$ python -q
>>> import numpy as np
>>> np.set_printoptions(precision=3, suppress=True, linewidth=160, floatmode="fixed")
>>> feats = np.load("m.npy")
>>> feats
array([[1, 1, 3, 3, 3, 2, 2, 0, 9, 7],
       [5, 2, 2, 7, 7, 2, 6, 6, 0, 0],
       [0, 3, 2, 3, 2, 9, 1, 6, 3, 9],
       [1, 0, 9, 5, 5, 3, 6, 1, 5, 6],
       [9, 0, 9, 6, 5, 9, 4, 4, 6, 3]])
>>> np.zeros(5, 10)
Traceback (most recent call last):
  File "<python-input-4>", line 1, in <module>
    np.zeros(5, 10)
    ~~~~~~~~^^^^^^^
TypeError: Cannot interpret '10' as a data type
>>> feats - feats[0]
array([[ 0,  0,  0,  0,  0,  0,  0,  0,  0,  0],
       [ 4,  1, -1,  4,  4,  0,  4,  6, -9, -7],
       [-1,  2, -1,  0, -1,  7, -1,  6, -6,  2],
       [ 0, -1,  6,  2,  2,  1,  4,  1, -4, -1],
       [ 8, -1,  6,  3,  2,  7,  2,  4, -3, -4]])
>>> np.linalg.svd(feats, compute_uv=False)
array([30.352, 11.898,  9.437,  7.224,  4.892])
>>> feats.mean(axis=0)
array([3.200, 1.200, 5.000, 4.800, 4.400, 5.000, 3.800, 3.400, 4.600, 5.000])
>>> np.count_nonzero(feats)
np.int64(44)
>>> W0 = np.loadtxt("dump.csv", delimiter=",")
>>> W0
array([[ 0.000,  0.000,  6.000,  0.000,  9.000,  0.000,  0.000,  0.000,  4.000,  2.000, 10.000,  0.000],
       [ 0.000,  0.000,  0.000,  1.000,  3.000,  0.000,  0.000,  1.000,  2.000,  2.000,  4.000,  0.000],
       [ 0.000,  6.000,  0.000,  4.000,  0.000,  1.000,  0.000,  4.000,  0.000,  2.000,  0.000,  5.000],
       [ 0.000,  3.000,  0.000,  3.000,  0.000,  0.000,  0.000,  3.000,  0.000,  2.000,  0.000,  2.000],
       [ 0.000,  3.000,  0.000,  3.000,  0.000,  0.000,  0.000,  3.000,  0.000,  2.000,  0.000,  2.000],
       [ 0.000,  6.000,  0.000,  4.000,  0.000,  1.000,  0.000,  4.000,  0.000,  2.000,  0.000,  5.000],
       [ 0.000,  3.000,  0.000,  3.000,  0.000,  0.000,  0.000,  3.000,  0.000,  2.000,  0.000,  2.000],
       [ 0.000,  0.000,  3.000,  0.000,  6.000,  0.000,  0.000,  0.000,  3.000,  2.000,  7.000,  0.000],
       [ 0.000,  0.000,  3.000,  0.000,  6.000,  0.000,  0.000,  0.000,  3.000,  2.000,  7.000,  0.000],
       [ 0.000,  3.000,  0.000,  3.000,  0.000,  0.000,  0.000,  3.000,  0.000,  2.000,  0.000,  2.000],
       [ 0.000,  3.000,  0.000,  3.000,  0.000,  0.000,  0.000,  3.000,  0.000,  2.000,  0.000,  2.000],
       [ 0.000,  6.000,  0.000,  4.000,  0.000,  1.000,  0.000,  4.000,  0.000,  2.000,  0.000,  5.000],
       [ 0.000,  0.000,  0.000,  2.000,  0.000,  0.000,  0.000,  2.000,  1.000,  2.000,  1.000,  0.000],
       [ 0.000,  0.000,  3.000,  0.000,  6.000,  0.000,  0.000,  0.000,  3.000,  2.000,  7.000,  0.000],
       [ 0.000,  6.000,  0.000,  4.000,  0.000,  1.000,  0.000,  4.000,  0.000,  2.000,  0.000,  5.000],
       [ 0.000,  0.000,  0.000,  1.000,  3.000,  0.000,  0.000,  1.000,  2.000,  2.000,  4.000,  0.000]])
>>> np.linalg.cond(W0) > 100
np.True_
>>> np.linalg.matrix_rank(W0, rtol=0.1)
np.int64(3)
>>> np.argsort(-np.linalg.norm(W0, axis=0).round(6), kind="stable")[:3]
array([10,  4,  1])
>>> K = np.array([[-2, -1, 0, 1, 2, 3, 4],
...     [5, 6, 7, 8, 9, 10, 11],
...     [12, 13, 14, 15, 16, 17, 18],
...     [19, 20, 21, 22, 23, 24, 25],
...     [26, 27, 28, 29, 30, 31, 32],
...     [33, 34, 35, 36, 37, 38, 39],
...     [40, 41, 42, 43, 44, 45, 46],
...     [47, 48, 49, 50, 51, 52, 53],
...     [54, 55, 56, 57, 58, 59, 60]])
>>> np.round(K @ np.linalg.pinv(K) @ K, 3) + 0
array([[-2.000, -1.000,  0.000,  1.000,  2.000,  3.000,  4.000],
       [ 5.000,  6.000,  7.000,  8.000,  9.000, 10.000, 11.000],
       [12.000, 13.000, 14.000, 15.000, 16.000, 17.000, 18.000],
       [19.000, 20.000, 21.000, 22.000, 23.000, 24.000, 25.000],
       [26.000, 27.000, 28.000, 29.000, 30.000, 31.000, 32.000],
       [33.000, 34.000, 35.000, 36.000, 37.000, 38.000, 39.000],
       [40.000, 41.000, 42.000, 43.000, 44.000, 45.000, 46.000],
       [47.000, 48.000, 49.000, 50.000, 51.000, 52.000, 53.000],
       [54.000, 55.000, 56.000, 57.000, 58.000, 59.000, 60.000]])
>>> np.abs(np.diag(np.linalg.qr(K)[1])) > 1e-9
array([ True,  True, False, False, False, False, False])
>>> left, sig, Vt = np.linalg.svd(K, full_matrices=False)
>>> left.shape, sig.shape, Vt.shape
((9, 7), (7,), (7, 7))
>>> np.abs(Vt[0])
array([0.349, 0.359, 0.368, 0.377, 0.387, 0.396, 0.406])
>>> np.round(np.sqrt((sig ** 2).sum()), 3), np.round(np.linalg.norm(K), 3)
(np.float64(271.689), np.float64(271.689))
>>> np.round(Vt @ Vt.T, 3) + 0
array([[1.000, 0.000, 0.000, 0.000, 0.000, 0.000, 0.000],
       [0.000, 1.000, 0.000, 0.000, 0.000, 0.000, 0.000],
       [0.000, 0.000, 1.000, 0.000, 0.000, 0.000, 0.000],
       [0.000, 0.000, 0.000, 1.000, 0.000, 0.000, 0.000],
       [0.000, 0.000, 0.000, 0.000, 1.000, 0.000, 0.000],
       [0.000, 0.000, 0.000, 0.000, 0.000, 1.000, 0.000],
       [0.000, 0.000, 0.000, 0.000, 0.000, 0.000, 1.000]])
>>> J = np.load("test14.npy")
>>> J
array([[  7.000,   5.000,   1.000,   5.000],
       [  4.000,   6.000,   0.000,   4.000],
       [  5.000,   5.000,   3.000,   5.000],
       [-13.000, -13.000,  -1.000, -11.000]])
>>> evals, V = np.linalg.eig(J)
>>> np.sort(np.linalg.eigvals(J.T))
array([-2.000+0.000j,  2.000-0.000j,  2.000+0.000j,  3.000+0.000j])
>>> evals
array([-2.000,  3.000,  2.000,  2.000])
>>> m1 = np.tril(np.array([[0, 0, 2, 0, 1, 1, 1, 0, 2],
...     [0, 1, 0, 2, 1, 3, 2, 0, 3],
...     [3, 0, 0, 0, 1, 2, 0, 1, 1],
...     [0, 1, 1, 0, 2, 0, 0, 2, 3],
...     [0, 1, 1, 2, 1, 1, 0, 2, 3],
...     [0, 1, 0, 3, 3, 0, 1, 3, 0],
...     [2, 2, 3, 3, 0, 0, 3, 3, 2],
...     [1, 1, 3, 1, 2, 2, 3, 1, 0],
...     [2, 0, 1, 3, 3, 1, 2, 1, 0]]), -1) + np.eye(9, dtype=int)
>>> m1
array([[1, 0, 0, 0, 0, 0, 0, 0, 0],
       [0, 1, 0, 0, 0, 0, 0, 0, 0],
       [3, 0, 1, 0, 0, 0, 0, 0, 0],
       [0, 1, 1, 1, 0, 0, 0, 0, 0],
       [0, 1, 1, 2, 1, 0, 0, 0, 0],
       [0, 1, 0, 3, 3, 1, 0, 0, 0],
       [2, 2, 3, 3, 0, 0, 1, 0, 0],
       [1, 1, 3, 1, 2, 2, 3, 1, 0],
       [2, 0, 1, 3, 3, 1, 2, 1, 1]])
>>> (m1 + m1.T) / 2
array([[1.000, 0.000, 1.500, 0.000, 0.000, 0.000, 1.000, 0.500, 1.000],
       [0.000, 1.000, 0.000, 0.500, 0.500, 0.500, 1.000, 0.500, 0.000],
       [1.500, 0.000, 1.000, 0.500, 0.500, 0.000, 1.500, 1.500, 0.500],
       [0.000, 0.500, 0.500, 1.000, 1.000, 1.500, 1.500, 0.500, 1.500],
       [0.000, 0.500, 0.500, 1.000, 1.000, 1.500, 0.000, 1.000, 1.500],
       [0.000, 0.500, 0.000, 1.500, 1.500, 1.000, 0.000, 1.000, 0.500],
       [1.000, 1.000, 1.500, 1.500, 0.000, 0.000, 1.000, 1.500, 1.000],
       [0.500, 0.500, 1.500, 0.500, 1.000, 1.000, 1.500, 1.000, 0.500],
       [1.000, 0.000, 0.500, 1.500, 1.500, 0.500, 1.000, 0.500, 1.000]])
>>> np.allclose(m1, m1.T)
False
